>>> import numpy as np
>>> import numpy.linalg as la
>>> np.set_printoptions(suppress=True, linewidth=100)
>>> rd = lambda a: np.round(a, 2) + 0
>>> K = np.load("case1.npy")
>>> K
array([[ 6, -1,  3, -7,  7,  7],
       [ 7,  6, -1,  3, -7,  7],
       [ 7,  7,  6, -1,  3, -7],
       [-7,  7,  7,  6, -1,  3],
       [ 3, -7,  7,  7,  6, -1],
       [-1,  3, -7,  7,  7,  6]])
>>> vec = np.array([2, 0, 2, 3, 1, 3])
>>> np.einsum("ij,j->i", K, vec)
array([25, 35,  5, 26, 44, 30])
>>> np.sign((K @ vec).round(6))
array([1, 1, 1, 1, 1, 1])
>>> K * vec
array([[ 12,   0,   6, -21,   7,  21],
       [ 14,   0,  -2,   9,  -7,  21],
       [ 14,   0,  12,  -3,   3, -21],
       [-14,   0,  14,  18,  -1,   9],
       [  6,   0,  14,  21,   6,  -3],
       [ -2,   0, -14,  21,   7,  18]])
>>> (K * vec).sum(axis=1)
array([25, 35,  5, 26, 44, 30])
>>> rng = np.random.default_rng(80264)
>>> B = K + rng.integers(-2, 3, (6, 4)) @ rng.integers(-2, 3, (4, 6))
>>> B
array([[ 13,  -5,  13,   1,   5,   2],
       [  8,   6,  -7,   3,  -1,   4],
       [  3,   6,   3,  -6,   3,  -6],
       [ -3,   7,  15,  12,  -5,   3],
       [  0, -10,   8,   5,   4,  -1],
       [  2,   1,  -7,   8,  10,   2]])
>>> rd(la.svd(B - K, compute_uv=False))
array([20.84, 10.87,  5.97,  1.33,  0.  ,  0.  ])
>>> rd(la.norm(B[0], 1)), rd(la.norm(B[0], np.inf))
(np.float64(39.0), np.float64(13.0))
>>> la.norm(B, axis=1).argmax()
np.int64(3)
>>> rd(la.norm(B, 2))
np.float64(25.35)
>>> rd(la.norm(B, 1)), rd(la.norm(B, np.inf))
(np.float64(53.0), np.float64(45.0))
>>> rd(la.norm(B[0] - B[4]))
np.float64(15.65)
>>> rd(la.norm(B) ** 2 / la.norm(B, 2) ** 2)
np.float64(2.48)
>>> B[0] @ B[4]
np.int64(177)
>>> theta = np.radians(30)
>>> Rm = np.eye(6)
>>> Rm[1, 1] = Rm[4, 4] = np.cos(theta)
>>> Rm[1, 4], Rm[4, 1] = -np.sin(theta), np.sin(theta)
>>> rd(Rm)
array([[ 1.  ,  0.  ,  0.  ,  0.  ,  0.  ,  0.  ],
       [ 0.  ,  0.87,  0.  ,  0.  , -0.5 ,  0.  ],
       [ 0.  ,  0.  ,  1.  ,  0.  ,  0.  ,  0.  ],
       [ 0.  ,  0.  ,  0.  ,  1.  ,  0.  ,  0.  ],
       [ 0.  ,  0.5 ,  0.  ,  0.  ,  0.87,  0.  ],
       [ 0.  ,  0.  ,  0.  ,  0.  ,  0.  ,  1.  ]])
>>> B = K @ Rm.T
>>> rd(B)
array([[ 6.  , -4.37,  3.  , -7.  ,  5.56,  7.  ],
       [ 7.  ,  8.7 , -1.  ,  3.  , -3.06,  7.  ],
       [ 7.  ,  4.56,  6.  , -1.  ,  6.1 , -7.  ],
       [-7.  ,  6.56,  7.  ,  6.  ,  2.63,  3.  ],
       [ 3.  , -9.06,  7.  ,  7.  ,  1.7 , -1.  ],
       [-1.  , -0.9 , -7.  ,  7.  ,  7.56,  6.  ]])
>>> np.allclose(K @ K.T, B @ B.T)
True
>>> F = np.loadtxt("dump.csv", delimiter=",")
>>> F
array([[  1.06,  -2.33,  -2.8 ,   0.22,  -4.75,   1.07],
       [  0.17,  -1.23,  -1.58,  -0.05,  -2.56,   0.49],
       [ -1.92,   8.43,  11.7 ,   1.01,  14.49,  -2.22],
       [  1.59,  -1.88,  -1.34,   0.86,  -3.93,   1.14],
       [ -4.01,   6.19,   7.43,  -0.87,  11.78,  -2.67],
       [  5.29,  -4.75,  -2.12,   3.61, -12.86,   4.37],
       [ -1.5 ,  -5.28,  -8.89,  -2.54,  -7.39,   0.09],
       [  2.2 ,  -2.53,  -0.9 ,   1.71,  -6.3 ,   2.06],
       [  5.71,  -7.28,  -7.67,   2.14, -15.61,   4.06],
       [ -9.25,   9.79,   9.73,  -3.63,  20.82,  -5.76],
       [ 17.34, -19.53, -17.49,   7.76, -42.49,  12.14],
       [ -8.99,  12.78,  13.57,  -3.07,  26.05,  -6.52],
       [ -4.91,   7.84,   8.97,  -1.24,  15.17,  -3.53],
       [  1.65,  -2.28,  -3.22,   0.18,  -4.42,   0.99],
       [  1.45,  -3.34,  -3.12,   0.73,  -7.21,   1.8 ],
       [  0.7 ,  -2.71,  -4.24,  -0.64,  -3.81,   0.34],
       [ -2.43,   1.66,   0.3 ,  -1.77,   5.04,  -1.85],
       [  2.06,  -7.69, -11.49,  -1.18, -12.95,   1.81],
       [  6.35,  -3.05,   1.05,   4.62,  -9.71,   4.16],
       [ -2.04,   3.45,   4.39,  -0.43,   7.22,  -1.62],
       [ -5.17,  10.22,  10.84,  -1.65,  20.35,  -4.75],
       [ -5.61,   5.87,   5.95,  -2.04,  11.97,  -3.32],
       [ -9.75,   7.93,   5.33,  -5.19,  19.22,  -6.37],
       [  4.91,   0.36,   5.02,   4.37,  -3.31,   2.92],
       [  9.2 , -11.38, -11.68,   3.43, -23.86,   6.31],
       [  7.19,  -6.08,  -3.58,   4.2 , -15.23,   5.07],
       [  1.69,   2.31,   4.78,   2.24,   1.14,   1.01],
       [  2.01,   2.22,   5.58,   2.7 ,   0.97,   1.24],
       [ -8.91,   8.26,   5.45,  -4.92,  19.4 ,  -6.18],
       [ -1.75,   4.32,   4.01,  -0.86,   9.02,  -2.19],
       [  7.9 ,  -5.58,  -2.52,   4.69, -14.55,   5.27]])
>>> cent = F[[19, 3]].astype(float)
>>> for _ in range(5):
...     z = la.norm(F[:, None] - cent, axis=-1).argmin(axis=1)
...     cent = np.array([F[z == j].mean(axis=0) for j in range(2)])
... 
>>> z
array([1, 1, 0, 1, 0, 1, 1, 1, 1, 0, 1, 0, 0, 1, 1, 1, 0, 1, 1, 0, 0, 0, 0, 1, 1, 1, 0, 0, 0, 0, 1])
>>> np.abs(cent[1] - cent[0]).argmax()
np.int64(4)
>>> rd(cent)
array([[ -4.36,   6.52,   7.  ,  -1.41,  13.05,  -3.2 ],
       [  4.31,  -5.09,  -4.5 ,   2.01, -11.23,   3.18]])
>>> G = F.T @ F
>>> rd(la.svd(F, compute_uv=False) ** 2)
array([11449.55,   550.35,    13.01,     0.6 ,     0.03,     0.  ])
>>> np.allclose(G, G.T)
True
>>> (F @ F.T).shape
(31, 31)
>>> B = F + rng.integers(-2, 3, (31, 2)) @ rng.integers(-2, 3, (2, 6))
>>> rd(B)
array([[  1.06, -10.33,  -2.8 ,   0.22,   1.25,  -6.93],
       [ -1.83,   2.77,   0.42,  -4.05,  -4.56,   4.49],
       [ -4.92,   6.43,  14.7 ,  -4.99,  17.49,  -4.22],
       [  1.59,  -1.88,  -1.34,   0.86,  -3.93,   1.14],
       [ -8.01,   6.19,  11.43,  -8.87,  13.78,  -2.67],
       [  4.29,  -6.75,  -1.12,   1.61, -10.86,   2.37],
       [  2.5 ,  -5.28, -12.89,   5.46,  -9.39,   0.09],
       [  5.2 ,  -4.53,  -3.9 ,   7.71,  -6.3 ,   0.06],
       [  4.71,  -5.28,  -6.67,   0.14, -16.61,   6.06],
       [ -9.25,   9.79,   9.73,  -3.63,  20.82,  -5.76],
       [ 19.34, -19.53, -19.49,  11.76, -43.49,  12.14],
       [-11.99,  10.78,  16.57,  -9.07,  29.05,  -8.52],
       [ -4.91,   3.84,   8.97,  -1.24,  18.17,  -7.53],
       [  0.65,  -4.28,  -2.22,  -1.82,  -2.42,  -1.01],
       [  1.45,   4.66,  -3.12,   0.73, -13.21,   9.8 ],
       [  4.7 ,  -2.71,  -8.24,   7.36,  -5.81,   0.34],
       [ -1.43,   3.66,  -0.7 ,   0.23,   3.04,   0.15],
       [  3.06,  -9.69, -12.49,   0.82, -11.95,  -0.19],
       [  7.35,  -5.05,   0.05,   6.62,  -8.71,   2.16],
       [  0.96,   1.45,   1.39,   5.57,   7.22,  -3.62],
       [ -3.17,  14.22,   8.84,   2.35,  16.35,  -0.75],
       [ -3.61,   5.87,   3.95,   1.96,  10.97,  -3.32],
       [-10.75,   9.93,   6.33,  -7.19,  18.22,  -4.37],
       [  0.91,   0.36,   9.02,  -3.63,  -1.31,   2.92],
       [  8.2 , -17.38, -10.68,   1.43, -18.86,   0.31],
       [  5.19,  -2.08,  -1.58,   0.2 , -17.23,   9.07],
       [ -0.31,   6.31,   6.78,  -1.76,  -0.86,   5.01],
       [  3.01,  -3.78,   4.58,   4.7 ,   4.97,  -4.76],
       [ -4.91,   8.26,   1.45,   3.08,  17.4 ,  -6.18],
       [ -0.75,  -1.68,   3.01,   1.14,  13.02,  -8.19],
       [ 10.9 ,  -3.58,  -5.52,  10.69, -17.55,   7.27]])
>>> rd(np.abs(B - F).sum(axis=1))
array([22., 18., 19.,  0., 18., 10., 18., 16.,  9.,  0.,  9., 19., 11., 10., 22., 18., 10.,  9.,
        9., 16., 20.,  9.,  9., 18., 21., 18., 18., 20., 18., 20., 19.])
>>> rd(la.svd(B - F, compute_uv=False))
array([31.49, 30.35,  0.  ,  0.  ,  0.  ,  0.  ])
>>> J = np.loadtxt("mat.csv", delimiter=",")
>>> J
array([[ 6.28, -4.45, -3.11],
       [ 1.49, -1.02, -3.03],
       [-0.77, -5.08, -0.57],
       [ 6.67, -4.23, -2.74],
       [ 5.43, -5.05, -1.74],
       [-1.73, -5.32, -1.62],
       [-2.03, -6.36, -1.24],
       [ 6.5 , -3.87, -2.  ],
       [ 0.38, -0.38, -3.68],
       [ 7.08, -5.49, -0.43],
       [ 1.24, -0.51, -0.93],
       [ 5.87, -3.64, -2.57],
       [ 1.93,  0.74, -1.4 ],
       [ 8.09, -3.72, -3.06],
       [ 6.93, -4.08, -3.41],
       [ 3.29, -4.51, -2.52],
       [-1.46, -5.36, -2.07],
       [ 7.71, -2.27, -0.92],
       [ 7.93, -4.85, -1.03],
       [ 1.27,  0.38, -2.38],
       [-1.54, -6.39, -0.49],
       [ 8.11, -3.49, -2.2 ],
       [ 5.76, -3.13, -0.01],
       [ 1.96, -0.07, -3.35],
       [ 0.92,  0.02, -1.63],
       [ 1.19, -1.23, -2.56],
       [ 5.27, -3.8 , -1.05],
       [ 8.61, -3.73, -0.4 ],
       [ 3.57, -0.6 , -0.82],
       [-2.13, -6.35, -1.47],
       [-1.47, -6.8 , -1.41],
       [ 7.21, -4.6 ,  0.32]])
>>> d = la.norm(J[:, None] - J[None], axis=-1)
>>> d.shape
(32, 32)
>>> np.unravel_index(d.round(6).argmax(), d.shape)
(np.int64(27), np.int64(29))
>>> (d + 1e9 * np.eye(32)).round(6).argmin(axis=1)
array([ 3, 25,  5,  0, 26, 16, 29,  3,  1, 31, 24,  7, 19, 21,  3,  4,  5, 27,  9, 24,  6, 13, 26,
        1, 19,  1, 22, 18, 12,  6,  6,  9])
>>> z = J[:, 0] > np.median(J[:, 0])
>>> r0 = J[z].mean(axis=0) - J[~z].mean(axis=0)
>>> rd((((J - J.mean(axis=0)) @ r0 > 0) == z).mean())
np.float64(0.97)
>>> z.astype(int)
array([1, 0, 0, 1, 1, 0, 0, 1, 0, 1, 0, 1, 0, 1, 1, 0, 0, 1, 1, 0, 0, 1, 1, 0, 0, 0, 1, 1, 1, 0, 0,
       1])
>>> G = np.cov(J, rowvar=False)
>>> np.argsort(-J.std(axis=0).round(6), kind="stable")
array([0, 1, 2])
>>> rd(la.eigvalsh(G)[::-1])
array([13.28,  5.09,  1.03])
>>> rd(np.median(J, axis=0))
array([ 3.43, -3.84, -1.62])
>>> rd(np.corrcoef(J[:, 1], J[:, 0])[0, 1])
np.float64(0.03)
>>> rd(J.std(axis=0))
array([3.59, 2.2 , 1.05])
>>> np.argwhere(np.triu(np.abs(np.corrcoef(J.T)) > 0.8, 1))
array([], shape=(0, 2), dtype=int64)
>>> theta = np.deg2rad(15)
>>> M = np.eye(3)
>>> M[np.ix_([2, 1], [2, 1])] = [[np.cos(theta), -np.sin(theta)], [np.sin(theta), np.cos(theta)]]
>>> rd(M)
array([[ 1.  ,  0.  ,  0.  ],
       [ 0.  ,  0.97,  0.26],
       [ 0.  , -0.26,  0.97]])
>>> # 2 blocks once reordered
>>> B = M + rng.integers(-2, 3, (3, 1)) @ rng.integers(-2, 3, (1, 3))
>>> rd(B)
array([[ 1.  ,  0.  ,  0.  ],
       [-4.  ,  4.97, -3.74],
       [ 4.  , -4.26,  4.97]])
>>> rd(la.svd(B - M, compute_uv=False))
array([9.8, 0. , 0. ])
>>> cent = J[[26, 28]].astype(float)
>>> for _ in range(5):
...     z = la.norm(J[:, None] - cent, axis=-1).argmin(axis=1)
...     cent = np.array([J[z == j].mean(axis=0) for j in range(2)])
... 
>>> z
array([0, 1, 1, 0, 0, 1, 1, 0, 1, 0, 1, 0, 1, 0, 0, 0, 1, 0, 0, 1, 1, 0, 0, 1, 1, 1, 0, 0, 1, 1, 1,
       0])
>>> rd(cent)
array([[ 6.67, -4.06, -1.68],
       [ 0.18, -2.77, -1.79]])
>>> rd(cent[1] - cent[0])
array([-6.49,  1.29, -0.11])
>>> B = np.array([[-3, 2, 3, -2]])
>>> feats = B.T @ B
>>> feats
array([[ 9, -6, -9,  6],
       [-6,  4,  6, -4],
       [-9,  6,  9, -6],
       [ 6, -4, -6,  4]])
>>> # null space of dimension 3
>>> w, evecs = la.eigh(feats)
>>> rd(w)
array([ 0.,  0.,  0., 26.])
>>> np.unique(w.round(6) + 0, return_counts=True)[1]
array([3, 1])
>>> rd(la.eigvalsh(feats + -3 * np.eye(4)))
array([-3., -3., -3., 23.])
>>> rd(la.eigvalsh(feats @ feats))
array([  0.,   0.,   0., 676.])
>>> rd(evecs.T @ feats @ evecs)
array([[ 0.,  0.,  0.,  0.],
       [ 0.,  0.,  0.,  0.],
       [ 0.,  0.,  0.,  0.],
       [ 0.,  0.,  0., 26.]])
>>> feats.mean(axis=0)
array([0., 0., 0., 0.])
>>> feats[:, 4]
Traceback (most recent call last):
  File "<python-input-86>", line 1, in <module>
    feats[:, 4]
    ~~~~~^^^^^^
IndexError: index 4 is out of bounds for axis 1 with size 4
>>> np.zeros(4, 4)
Traceback (most recent call last):
  File "<python-input-87>", line 1, in <module>
    np.zeros(4, 4)
    ~~~~~~~~^^^^^^
TypeError: Cannot interpret '4' as a data type
>>> rd(la.norm(feats))
np.float64(26.0)
>>> np.diff(feats, axis=0)
array([[-15,  10,  15, -10],
       [ -3,   2,   3,  -2],
       [ 15, -10, -15,  10]])
>>> np.unravel_index(np.abs(feats).argmax(), feats.shape)
(np.int64(0), np.int64(0))
>>> feats - feats[0]
array([[  0,   0,   0,   0],
       [-15,  10,  15, -10],
       [-18,  12,  18, -12],
       [ -3,   2,   3,  -2]])
>>> la.matrix_rank(feats)
np.int64(1)
>>> np.count_nonzero(feats)
np.int64(16)
>>> rd(la.svd(feats, compute_uv=False))
array([26.,  0.,  0.,  0.])
>>> hat = np.triu(np.array([[1, 0, 1, 0], [0, 2, 1, 0], [0, 0, 1, 2], [2, 0, 1, 2]]), 1) + np.eye(4)
>>> B = hat @ feats @ la.inv(hat)
>>> hat @ feats - feats @ hat
array([[ -9.,   6.,   6.,  12.],
       [ -9.,   6.,  11., -18.],
       [ 12.,  -8.,  -9., -10.],
       [  0.,   0.,  -2.,  12.]])
>>> B
array([[  0.,   0.,   0.,   0.],
       [-15.,  10.,  20., -50.],
       [  3.,  -2.,  -4.,  10.],
       [  6.,  -4.,  -8.,  20.]])
>>> rd(la.det(B))
np.float64(0.0)
>>> la.matrix_rank(B)
np.int64(1)
>>> A = np.array([[2, 2, 3, 1, 0, 0, 3],
...     [0, 1, 0, 2, 1, 0, 2],
...     [1, 0, 3, 1, 1, 1, 0],
...     [2, 3, 0, 2, 3, 0, 3],
...     [1, 1, 0, 1, 1, 3, 1]])
>>> A
array([[2, 2, 3, 1, 0, 0, 3],
       [0, 1, 0, 2, 1, 0, 2],
       [1, 0, 3, 1, 1, 1, 0],
       [2, 3, 0, 2, 3, 0, 3],
       [1, 1, 0, 1, 1, 3, 1]])
>>> B = A / la.norm(A, axis=1, keepdims=True)
>>> G = B @ B.T
>>> rd(la.norm(B, axis=1))
array([1., 1., 1., 1., 1.])
>>> (G - 2 * np.eye(5)).round(6).argmax(axis=1)
array([3, 3, 0, 1, 3])
>>> rd(np.degrees(np.arccos(np.clip(G[2, 4], -1, 1))))
np.float64(63.59)
>>> (np.abs(G) > 0.9).astype(int)
array([[1, 0, 0, 0, 0],
       [0, 1, 0, 0, 0],
       [0, 0, 1, 0, 0],
       [0, 0, 0, 1, 0],
       [0, 0, 0, 0, 1]])
